% python3 -q
>>> import numpy as np
>>> np.set_printoptions(suppress=True, linewidth=200)
>>> rng = np.random.default_rng(74)
>>> ang = rng.uniform(0, 2 * np.pi, 16)
>>> O, _ = np.linalg.qr(np.array([[-1.4, -1.2], [0.2, -0.7], [1.6, 2.0], [0.1, 0.6]]))
>>> F = 20 * np.c_[np.cos(ang), np.sin(ang)] @ O.T
>>> F.round(2)
array([[-13.3 ,  11.51,   8.27,  -4.72],
       [ 12.36,   0.26, -15.58,  -2.08],
       [  1.51,  13.74, -11.8 ,  -8.35],
       [  2.14,  13.33, -12.27,  -8.2 ],
       [ 10.11,   4.74, -16.01,  -4.37],
       [ 12.2 ,   0.65, -15.67,  -2.28],
       [-12.97,   1.46,  15.11,   1.16],
       [ -4.71,  16.27,  -5.87,  -8.87],
       [-13.79,   4.99,  13.58,  -0.8 ],
       [ -7.06,  16.37,  -3.  ,  -8.56],
       [ 12.6 ,  -0.38, -15.43,  -1.74],
       [-13.87,   5.67,  13.19,  -1.19],
       [  6.49,   9.51, -14.95,  -6.62],
       [-13.66,   4.2 ,  13.99,  -0.35],
       [ -7.88,  16.26,  -1.91,  -8.37],
       [-12.39,  -0.17,  15.56,   2.03]])
>>> np.linalg.lstsq(F[:-1].T, F[-1])[2]
np.int32(2)
>>> round(float(np.trace(np.linalg.pinv(F) @ F)), 2)
2.0
>>> np.round(F @ np.linalg.pinv(F) @ F, 2)
array([[-13.3 ,  11.51,   8.27,  -4.72],
       [ 12.36,   0.26, -15.58,  -2.08],
       [  1.51,  13.74, -11.8 ,  -8.35],
       [  2.14,  13.33, -12.27,  -8.2 ],
       [ 10.11,   4.74, -16.01,  -4.37],
       [ 12.2 ,   0.65, -15.67,  -2.28],
       [-12.97,   1.46,  15.11,   1.16],
       [ -4.71,  16.27,  -5.87,  -8.87],
       [-13.79,   4.99,  13.58,  -0.8 ],
       [ -7.06,  16.37,  -3.  ,  -8.56],
       [ 12.6 ,  -0.38, -15.43,  -1.74],
       [-13.87,   5.67,  13.19,  -1.19],
       [  6.49,   9.51, -14.95,  -6.62],
       [-13.66,   4.2 ,  13.99,  -0.35],
       [ -7.88,  16.26,  -1.91,  -8.37],
       [-12.39,  -0.17,  15.56,   2.03]])
>>> U, s, Vh = np.linalg.svd(F)
>>> V = Vh[:(s > 1e-8).sum()]
>>> x = F[1] + 3 * F[8] + rng.integers(2) * np.eye(4)[1]
>>> x.round(2)
array([-29.  ,  16.23,  25.15,  -4.47])
>>> round(np.linalg.norm(x - V.T @ V @ x), 2)
np.float64(0.57)
>>> W0 = np.minimum.outer(np.arange(1, 7), np.arange(1, 7)) * -2
>>> print(W0)
[[ -2  -2  -2  -2  -2  -2]
 [ -2  -4  -4  -4  -4  -4]
 [ -2  -4  -6  -6  -6  -6]
 [ -2  -4  -6  -8  -8  -8]
 [ -2  -4  -6  -8 -10 -10]
 [ -2  -4  -6  -8 -10 -12]]
>>> f = np.array([0, -1, 0, -1, -2, -4])
>>> other = W0 + np.outer(f, np.eye(6)[5])
>>> other
array([[ -2.,  -2.,  -2.,  -2.,  -2.,  -2.],
       [ -2.,  -4.,  -4.,  -4.,  -4.,  -5.],
       [ -2.,  -4.,  -6.,  -6.,  -6.,  -6.],
       [ -2.,  -4.,  -6.,  -8.,  -8.,  -9.],
       [ -2.,  -4.,  -6.,  -8., -10., -12.],
       [ -2.,  -4.,  -6.,  -8., -10., -16.]])
>>> round(np.linalg.det(other) / np.linalg.det(W0), 2), round(1 + np.linalg.solve(W0, f)[5], 2)
(np.float64(2.0), np.float64(2.0))
>>> np.linalg.matrix_rank(np.linalg.inv(other) - np.linalg.inv(W0), tol=1e-8)
np.int64(1)
>>> round(float(np.linalg.eigvalsh(W0).min()), 2)
-34.41
>>> x = np.array([2, -3, 1, 3, -2, -2])
>>> y = W0 @ x
>>> y
array([ 2,  8,  8, 10, 18, 22])
>>> np.round(np.linalg.solve(W0, -3 * y), 2)
array([-6.,  9., -3., -9.,  6.,  6.])
>>> np.round(np.linalg.solve(W0, y), 2)
array([ 2., -3.,  1.,  3., -2., -2.])
>>> U, s, Vh = np.linalg.svd(W0, full_matrices=False)
>>> print(np.round(np.sqrt((s ** 2).sum()), 2), round(float(np.linalg.norm(W0)), 2))
34.7 34.7
>>> U.shape, s.shape, Vh.shape
((6, 6), (6,), (6, 6))
>>> np.round(np.cumsum(s ** 2) / np.sum(s ** 2), 2)
array([0.98, 1.  , 1.  , 1.  , 1.  , 1.  ])
>>> np.allclose(U * s @ Vh, W0)
True
>>> np.round(U.T @ U, 2) + 0
array([[1., 0., 0., 0., 0., 0.],
       [0., 1., 0., 0., 0., 0.],
       [0., 0., 1., 0., 0., 0.],
       [0., 0., 0., 1., 0., 0.],
       [0., 0., 0., 0., 1., 0.],
       [0., 0., 0., 0., 0., 1.]])
>>> (s > 1e-8).sum()
np.int64(6)
>>> np.round(np.abs(Vh[0]), 2)
array([0.13, 0.26, 0.37, 0.46, 0.52, 0.55])
>>> other = np.linalg.inv(W0)
>>> (np.abs(other) > 1e-9).astype(int)
array([[1, 1, 0, 0, 0, 0],
       [1, 1, 1, 0, 0, 0],
       [0, 1, 1, 1, 0, 0],
       [0, 0, 1, 1, 1, 0],
       [0, 0, 0, 1, 1, 1],
       [0, 0, 0, 0, 1, 1]])
>>> np.allclose(other, W0.T)
False
>>> np.round(np.linalg.det(W0) * other, 2)
array([[-64.,  32.,  -0.,  -0.,  -0.,  -0.],
       [ 32., -64.,  32.,  -0.,  -0.,  -0.],
       [ -0.,  32., -64.,  32.,  -0.,  -0.],
       [ -0.,  -0.,  32., -64.,  32.,  -0.],
       [ -0.,  -0.,  -0.,  32., -64.,  32.],
       [ -0.,  -0.,  -0.,  -0.,  32., -32.]])
>>> round(np.linalg.slogdet(W0)[0], 2)
np.float64(1.0)
>>> other
array([[-1. ,  0.5, -0. , -0. , -0. , -0. ],
       [ 0.5, -1. ,  0.5, -0. , -0. , -0. ],
       [-0. ,  0.5, -1. ,  0.5, -0. , -0. ],
       [-0. , -0. ,  0.5, -1. ,  0.5, -0. ],
       [-0. , -0. , -0. ,  0.5, -1. ,  0.5],
       [-0. , -0. , -0. , -0. ,  0.5, -0.5]])
>>> round(float(np.linalg.det(W0) * np.linalg.det(other)), 2)
1.0
>>> data = np.loadtxt("mat.csv", delimiter=",")
>>> data
array([[4., 5., 0., 0., 0., 0.],
       [9., 6., 0., 0., 0., 0.],
       [0., 6., 0., 0., 0., 0.],
       [0., 0., 4., 5., 0., 0.],
       [0., 0., 9., 6., 0., 0.],
       [0., 0., 0., 6., 0., 0.],
       [0., 0., 0., 0., 4., 5.],
       [0., 0., 0., 0., 9., 6.],
       [0., 0., 0., 0., 0., 6.]])
>>> x = np.array([7, 9, 2, 5, 5, 9])
>>> y = data @ x
>>> y
array([ 73., 117.,  54.,  33.,  48.,  30.,  65.,  99.,  54.])
>>> np.round(np.linalg.lstsq(data, y)[0], 2)
array([7., 9., 2., 5., 5., 9.])
>>> y = y + 0.05 * rng.normal(size=9)
>>> y.round(2)
array([ 73.01, 116.95,  53.93,  33.  ,  48.07,  30.01,  65.04,  99.01,  54.01])
>>> coef, *_ = np.linalg.lstsq(data, y)
>>> [round(float(np.linalg.norm(np.linalg.solve(data.T @ data + lam * np.eye(6), data.T @ y))), 2) for lam in (0, 1, 10, 100)]
[16.28, 16.15, 15.19, 10.01]
>>> coef.round(2)
array([7.  , 8.99, 2.01, 5.  , 5.  , 9.  ])
